$ python -q
>>> import numpy as np
>>> import numpy.linalg as la
>>> np.set_printoptions(suppress=True, linewidth=120)
>>> E = np.load("run19.npy")
>>> E
array([[0, 0, 1, 0, 0, 0, 0],
       [0, 0, 0, 0, 0, 1, 0],
       [0, 0, 0, 1, 0, 0, 0],
       [1, 0, 0, 0, 0, 0, 0],
       [0, 0, 0, 0, 1, 0, 0],
       [0, 1, 0, 0, 0, 0, 0],
       [0, 0, 0, 0, 0, 0, 1]])
>>> np.flatnonzero(la.matrix_power((E != 0) + (E.T != 0) + np.eye(7), 7)[1])
array([1, 5])
>>> (E != 0).astype(int)
array([[0, 0, 1, 0, 0, 0, 0],
       [0, 0, 0, 0, 0, 1, 0],
       [0, 0, 0, 1, 0, 0, 0],
       [1, 0, 0, 0, 0, 0, 0],
       [0, 0, 0, 0, 1, 0, 0],
       [0, 1, 0, 0, 0, 0, 0],
       [0, 0, 0, 0, 0, 0, 1]])
>>> J = np.load("w.npy")
>>> J
array([[1, 0, 0, 0, 0, 0, 0, 0, 0, 0],
       [4, 1, 0, 0, 0, 0, 0, 0, 0, 0],
       [1, 7, 1, 0, 0, 0, 0, 0, 0, 0],
       [0, 1, 4, 1, 0, 0, 0, 0, 0, 0],
       [4, 3, 0, 4, 1, 0, 0, 0, 0, 0],
       [8, 8, 6, 5, 4, 1, 0, 0, 0, 0],
       [9, 0, 1, 1, 5, 8, 1, 0, 0, 0],
       [0, 1, 3, 1, 0, 2, 0, 1, 0, 0],
       [4, 1, 1, 1, 6, 9, 8, 5, 1, 0],
       [3, 8, 3, 8, 0, 1, 5, 8, 4, 1]])
>>> la.matrix_rank(J, rtol=0.1)
np.int64(6)
>>> [round(float(x), 2) for x in la.svd(J, compute_uv=False)[:3]]
[24.54, 14.28, 11.31]
>>> np.round(la.norm(J, 2) / la.norm(J), 2)
np.float64(0.77)
>>> la.cond(J) > 100
np.True_
>>> J @ J
array([[  1,   0,   0,   0,   0,   0,   0,   0,   0,   0],
       [  8,   1,   0,   0,   0,   0,   0,   0,   0,   0],
       [ 30,  14,   1,   0,   0,   0,   0,   0,   0,   0],
       [  8,  30,   8,   1,   0,   0,   0,   0,   0,   0],
       [ 20,  10,  16,   8,   1,   0,   0,   0,   0,   0],
       [ 70,  75,  32,  26,   8,   1,   0,   0,   0,   0],
       [103,  87,  54,  62,  42,  16,   1,   0,   0,   0],
       [ 23,  40,  22,  12,   8,   4,   0,   1,   0,   0],
       [181, 105,  83,  84,  88,  92,  16,  10,   1,   0],
       [110,  65,  77,  38,  53,  94,  42,  36,   8,   1]])
>>> arr = np.load("layer2.npy")
>>> arr
array([[-1,  1,  0,  0,  2, -2, -1],
       [ 0, -1,  2, -2,  2,  1, -2],
       [ 0,  0,  0, -1,  2,  2,  0],
       [ 0,  0,  0,  1,  2,  1,  0],
       [ 0,  0,  0,  0, -2,  1,  1],
       [ 0,  0,  0,  0,  0, -1, -1],
       [ 0,  0,  0,  0,  0,  0,  2]])
>>> def softmax(z):
...     e = np.exp(z - z.max(axis=-1, keepdims=True))
...     return e / e.sum(axis=-1, keepdims=True)
... 
>>> np.round(softmax(arr[2] + 2), 2)
array([0.05, 0.05, 0.05, 0.02, 0.39, 0.39, 0.05])
>>> np.round(softmax(arr[2]), 2)
array([0.05, 0.05, 0.05, 0.02, 0.39, 0.39, 0.05])
>>> scores = arr @ arr.T / np.sqrt(7)
>>> softmax(scores).round(6).argmax(axis=1)
array([0, 1, 2, 3, 4, 0, 6])
>>> np.round(softmax(scores)[2] @ arr, 2)
array([-0.02, -0.33,  0.68, -1.07,  1.92,  1.42, -0.67])
>>> other = arr / la.norm(arr, axis=1, keepdims=True)
>>> cov = other @ other.T
>>> np.argwhere(np.triu(np.abs(cov) > 0.95, 1))
array([], shape=(0, 2), dtype=int64)
>>> (np.abs(cov) > 0.9).astype(int)
array([[1, 0, 0, 0, 0, 0, 0],
       [0, 1, 0, 0, 0, 0, 0],
       [0, 0, 1, 0, 0, 0, 0],
       [0, 0, 0, 1, 0, 0, 0],
       [0, 0, 0, 0, 1, 0, 0],
       [0, 0, 0, 0, 0, 1, 0],
       [0, 0, 0, 0, 0, 0, 1]])
>>> X = np.loadtxt("mat.csv", delimiter=",")
>>> X
array([[  6.,   3.,   7.,   8.,   0.,   4.],
       [  9., 121.,   4.,   8.,   1.,   9.],
       [  3.,   1.,  85.,   4.,   0.,   3.],
       [  7.,   1.,   6.,  65.,   4.,   1.],
       [  6.,   7.,   3.,   4., 189.,   0.],
       [  7.,   6.,   3.,   5.,   8.,  64.]])
>>> left, s, VT = la.svd(X)
>>> np.argmax(s[:-1] / (s[1:] + 1e-6)) + 1
np.int64(5)
>>> other = left[:, :5] @ np.diag(s[:5]) @ VT[:5]
>>> round(la.norm(X - other) / la.norm(X), 2)
np.float64(0.02)
>>> round(np.abs(X - other).max(), 2)
np.float64(4.25)
>>> other = la.inv(X)
>>> np.allclose(other, X.T)
False
>>> other.round(2) + 0
array([[ 0.22,  0.  , -0.02, -0.03,  0.  , -0.01],
       [-0.01,  0.01,  0.  ,  0.  ,  0.  ,  0.  ],
       [-0.01,  0.  ,  0.01,  0.  ,  0.  ,  0.  ],
       [-0.02,  0.  ,  0.  ,  0.02,  0.  ,  0.  ],
       [-0.01,  0.  ,  0.  ,  0.  ,  0.01,  0.  ],
       [-0.02,  0.  ,  0.  ,  0.  ,  0.  ,  0.02]])
>>> np.round(la.inv(other), 2) + 0
array([[  6.,   3.,   7.,   8.,   0.,   4.],
       [  9., 121.,   4.,   8.,   1.,   9.],
       [  3.,   1.,  85.,   4.,   0.,   3.],
       [  7.,   1.,   6.,  65.,   4.,   1.],
       [  6.,   7.,   3.,   4., 189.,   0.],
       [  7.,   6.,   3.,   5.,   8.,  64.]])
>>> rng = np.random.default_rng(271276)
>>> labels = rng.permutation(6)
>>> labels
array([3, 5, 4, 1, 0, 2])
>>> other = X[labels][:, labels]
>>> np.allclose(other, X)
False
>>> np.trace(other)
np.float64(530.0)
>>> mat = np.loadtxt("test6.csv", delimiter=",")
>>> mat
array([[ 0.,  0.,  0.,  1.,  0.],
       [ 0.,  1.,  0.,  0.,  0.],
       [ 0.,  0.,  1.,  0.,  0.],
       [-1.,  0.,  0.,  0.,  0.],
       [ 0.,  0.,  0.,  0.,  1.]])
>>> # splits into 4 blocks
>>> left, s, VT = la.svd(arr)
>>> evecs = VT[:(s > 1e-8).sum()]
>>> vec = arr[5] + 3 * arr[3] + rng.integers(2) * np.eye(7)[5]
>>> vec
array([ 0.,  0.,  0.,  3.,  6.,  3., -1.])
>>> np.round(la.norm(vec - evecs.T @ evecs @ vec), 2)
np.float64(0.0)
